In [1]: import numpy as np

In [2]: import numpy.linalg as la

In [3]: np.set_printoptions(precision=1, suppress=True, linewidth=140)

In [4]: M = np.loadtxt("block14.csv", delimiter=",")

In [5]: M
Out[5]: 
array([[1. , 0.2, 0. , 0. , 0. , 0. , 0. , 0. , 0. , 0. ],
       [0.2, 1. , 0.2, 0. , 0. , 0. , 0. , 0. , 0. , 0. ],
       [0. , 0.2, 1. , 0.2, 0. , 0. , 0. , 0. , 0. , 0. ],
       [0. , 0. , 0.2, 1. , 0.2, 0. , 0. , 0. , 0. , 0. ],
       [0. , 0. , 0. , 0.2, 1. , 0.2, 0. , 0. , 0. , 0. ],
       [0. , 0. , 0. , 0. , 0.2, 1. , 0.2, 0. , 0. , 0. ],
       [0. , 0. , 0. , 0. , 0. , 0.2, 1. , 0.2, 0. , 0. ],
       [0. , 0. , 0. , 0. , 0. , 0. , 0.2, 1. , 0.2, 0. ],
       [0. , 0. , 0. , 0. , 0. , 0. , 0. , 0.2, 1. , 0.2],
       [0. , 0. , 0. , 0. , 0. , 0. , 0. , 0. , 0.2, 1. ]])

In [6]: # symmetric

In [7]: x0 = np.array([-5, 5, 5, 1, 3, 4, 7, -5, 2, -5])

In [8]: target = M @ x0

In [9]: beta, lr = np.zeros(10), 1 / la.norm(M, 2) ** 2

In [10]: for i in range(5):
    ...:     beta -= lr * M.T @ (M @ beta - target)
    ...:     if i % 1 == 0: print(i, round(la.norm(M @ beta - target), 1))
    ...: 
0 5.9
1 3.9
2 2.8
3 2.1
4 1.6

In [11]: round(float(la.cond(M)), 1)
Out[11]: 2.2

In [12]: other = np.array([[3, 1, 2, 2, 4],
    ...:     [4, 5, 4, 0, 0],
    ...:     [0, 1, 0, 0, 3],
    ...:     [2, 4, 0, 5, 5],
    ...:     [4, 1, 4, 1, 0]])

In [13]: K = np.triu(other, 1)

In [14]: K
Out[14]: 
array([[0, 1, 2, 2, 4],
       [0, 0, 4, 0, 0],
       [0, 0, 0, 0, 3],
       [0, 0, 0, 0, 5],
       [0, 0, 0, 0, 0]])

In [15]: # triangular, det is the product of the diagonal

In [16]: U, sv, VT = la.svd(K)

In [17]: evecs = VT[:(sv > 1e-8).sum()]

In [18]: rng = np.random.default_rng(7264)

In [19]: x0 = K[2] + 2 * K[3] + rng.integers(2) * np.eye(5)[0]

In [20]: x0
Out[20]: array([ 1.,  0.,  0.,  0., 13.])

In [21]: la.matrix_rank(np.vstack([K, x0]))
Out[21]: np.int64(4)

In [22]: np.round(la.norm(x0 - evecs.T @ evecs @ x0), 1)
Out[22]: np.float64(1.0)

In [23]: np.allclose(evecs.T @ evecs @ x0, x0)
Out[23]: False

In [24]: np.round(evecs.T @ evecs, 1) + 0
Out[24]: 
array([[0. , 0. , 0. , 0. , 0. ],
       [0. , 0.2, 0. , 0.4, 0. ],
       [0. , 0. , 1. , 0. , 0. ],
       [0. , 0.4, 0. , 0.8, 0. ],
       [0. , 0. , 0. , 0. , 1. ]])
